$ python -q
>>> import numpy as np
>>> np.set_printoptions(precision=1, suppress=True, linewidth=120)
>>> def rd(a):
...     return np.round(a, 1) + 0
... 
>>> M = np.load("a.npy")
>>> print(rd(M))
[[0.1 0.  0.2 0.2 0. ]
 [0.  0.  0.1 0.1 0. ]
 [0.2 0.1 0.4 0.4 0.1]
 [0.2 0.1 0.4 0.4 0.1]
 [0.  0.  0.1 0.1 0. ]]
>>> U, sv, VT = np.linalg.svd(M)
>>> print(np.argmax(sv[:-1] / (sv[1:] + 1e-6)) + 1)
1
>>> print(rd(sv))
[1. 0. 0. 0. 0.]
>>> M2 = U[:, :1] @ np.diag(sv[:1]) @ VT[:1]
>>> print(rd(np.abs(M - M2).max()))
0.0
>>> print(np.linalg.matrix_rank(M2))
1
>>> print(rd(np.linalg.norm(M - M2, 2)), rd(sv[1]))
0.0 0.0
>>> print(rd(M2))
[[0.1 0.  0.2 0.2 0. ]
 [0.  0.  0.1 0.1 0. ]
 [0.2 0.1 0.4 0.4 0.1]
 [0.2 0.1 0.4 0.4 0.1]
 [0.  0.  0.1 0.1 0. ]]
>>> print(rd(np.linalg.eigvals(M)))
[0. 1. 0. 0. 0.]
>>> print(np.einsum("ii->", M))
1.0
>>> print(rd(np.linalg.det(2 * M)), rd(np.linalg.det(M)))
0.0 0.0
>>> print(rd(np.linalg.eigvals(M).sum().real))
1.0
>>> print(rd(np.linalg.det(M.T)))
0.0
>>> print(rd(np.linalg.det(M[::-1])))
0.0
>>> m1 = np.load("sample11.npy")
>>> print(m1)
[[-1  2  0]
 [ 1  5 -1]
 [ 3  6  0]
 [ 3  8 -3]
 [ 5  6  0]
 [ 5  8 -3]
 [ 2  6  0]
 [-1  9  3]
 [-4  7  1]
 [-4  5  3]
 [-4  3  3]
 [-1  4  3]
 [-4  5  2]
 [-1  5  2]
 [ 0  8  4]
 [ 2 11  4]
 [-1 12  2]
 [-2  9  5]
 [-5  7  3]
 [-3  7  5]
 [-1  8  2]
 [ 0  8  2]
 [ 3 10  5]
 [ 4 10  2]
 [ 5 11  2]
 [ 4 11 -1]
 [ 2 14 -2]
 [ 1 11 -1]
 [ 0 13 -3]
 [ 1 13 -6]
 [ 1 13 -7]
 [-2 13 -4]]
>>> dist = np.linalg.norm(m1[:, None] - m1[None], axis=-1)
>>> print(rd(dist[:5, :5]))
[[0.  3.7 5.7 7.8 7.2]
 [3.7 0.  2.4 4.1 4.2]
 [5.7 2.4 0.  3.6 2. ]
 [7.8 4.1 3.6 0.  4.1]
 [7.2 4.2 2.  4.1 0. ]]
>>> print((dist + 1e9 * np.eye(32)).round(6).argmin(axis=1))
[11  6  6  5  2  3  2 20 12 12  9 13  9 11  7 22  7  7  8 17 21 20 15 24 23 27 28 25 31 30 29 28]
>>> print(np.linalg.matrix_rank(dist ** 2))
5
>>> print(np.unravel_index(dist.round(6).argmax(), dist.shape))
(np.int64(10), np.int64(30))
>>> print(dist[9].round(6).argsort(kind="stable")[:4])
[ 9 12 10 18]
>>> print(dist.shape)
(32, 32)
>>> print(dist.mean(axis=1).argmax())
30
>>> G = np.cov(m1, rowvar=False)
>>> print(rd(np.corrcoef(m1.T)))
[[ 1.   0.3 -0.3]
 [ 0.3  1.  -0.4]
 [-0.3 -0.4  1. ]]
>>> print(rd(np.polyfit(m1[:, 2], m1[:, 1], 1)))
[-0.4  8.7]
>>> f = np.array([0, -1])
>>> print(np.array([np.convolve(row, f, "same") for row in m1]))
[[  0   1  -2]
 [  0  -1  -5]
 [  0  -3  -6]
 [  0  -3  -8]
 [  0  -5  -6]
 [  0  -5  -8]
 [  0  -2  -6]
 [  0   1  -9]
 [  0   4  -7]
 [  0   4  -5]
 [  0   4  -3]
 [  0   1  -4]
 [  0   4  -5]
 [  0   1  -5]
 [  0   0  -8]
 [  0  -2 -11]
 [  0   1 -12]
 [  0   2  -9]
 [  0   5  -7]
 [  0   3  -7]
 [  0   1  -8]
 [  0   0  -8]
 [  0  -3 -10]
 [  0  -4 -10]
 [  0  -5 -11]
 [  0  -4 -11]
 [  0  -2 -14]
 [  0  -1 -11]
 [  0   0 -13]
 [  0  -1 -13]
 [  0  -1 -13]
 [  0   2 -13]]
>>> print(np.cross(m1[2, :3], m1[16, :3]))
[12 -6 42]
